% ipython --no-banner

In [1]: import numpy as np

In [2]: import numpy.linalg as la

In [3]: np.set_printoptions(precision=2, suppress=True, linewidth=140)

In [4]: J = np.loadtxt("mat.csv", delimiter=",")

In [5]: J
Out[5]: 
array([[-0.69, -0.35,  0.01,  0.63],
       [-0.4 , -0.33,  0.59, -0.62],
       [ 0.1 , -0.72, -0.63, -0.28],
       [ 0.59, -0.5 ,  0.51,  0.37]])

In [6]: r0 = np.array([1, 4])

In [7]: np.convolve(J[3], r0)
Out[7]: array([ 0.59,  1.87, -1.51,  2.39,  1.48])

In [8]: print(np.polyval(r0, J[3]))
[4.59 3.5  4.51 4.37]

In [9]: np.cross(J[3, :3], J[0, :3])
Out[9]: array([ 0.17, -0.35, -0.56])

In [10]: O = J.astype(float).copy()

In [11]: for j in range(4):
    ...:     O[:, j] -= O[:, :j] @ (O[:, :j].T @ O[:, j])
    ...:     O[:, j] /= la.norm(O[:, j])
    ...: 

In [12]: np.round(O.T @ J, 2) + 0
Out[12]: 
array([[1., 0., 0., 0.],
       [0., 1., 0., 0.],
       [0., 0., 1., 0.],
       [0., 0., 0., 1.]])

In [13]: round(np.trace(J), 2)
Out[13]: np.float64(-1.28)

In [14]: print(np.allclose(J, J.T))
False

In [15]: (J + J.T) / 2
Out[15]: 
array([[-0.69, -0.37,  0.05,  0.61],
       [-0.37, -0.33, -0.06, -0.56],
       [ 0.05, -0.06, -0.63,  0.11],
       [ 0.61, -0.56,  0.11,  0.37]])

In [16]: np.sort(np.abs(la.eigvals(J)))
Out[16]: array([1., 1., 1., 1.])

In [17]: np.allclose(J @ J.T, J.T @ J)
Out[17]: True

In [18]: x0 = np.array([7, -8, -4, -1])

In [19]: np.abs(la.eigvals(J))
Out[19]: array([1., 1., 1., 1.])

In [20]: 4 - la.matrix_rank(J - np.eye(4), tol=1e-8)
Out[20]: np.int64(1)

In [21]: print([p for p in range(1, 25) if np.allclose(la.matrix_power(J, p), np.eye(4))])
[]

In [22]: round(float(la.det(J)), 2)
Out[22]: -1.0

In [23]: print(np.sort(np.abs(np.degrees(np.angle(la.eigvals(J))))))
[  0.  129.8 129.8 180. ]
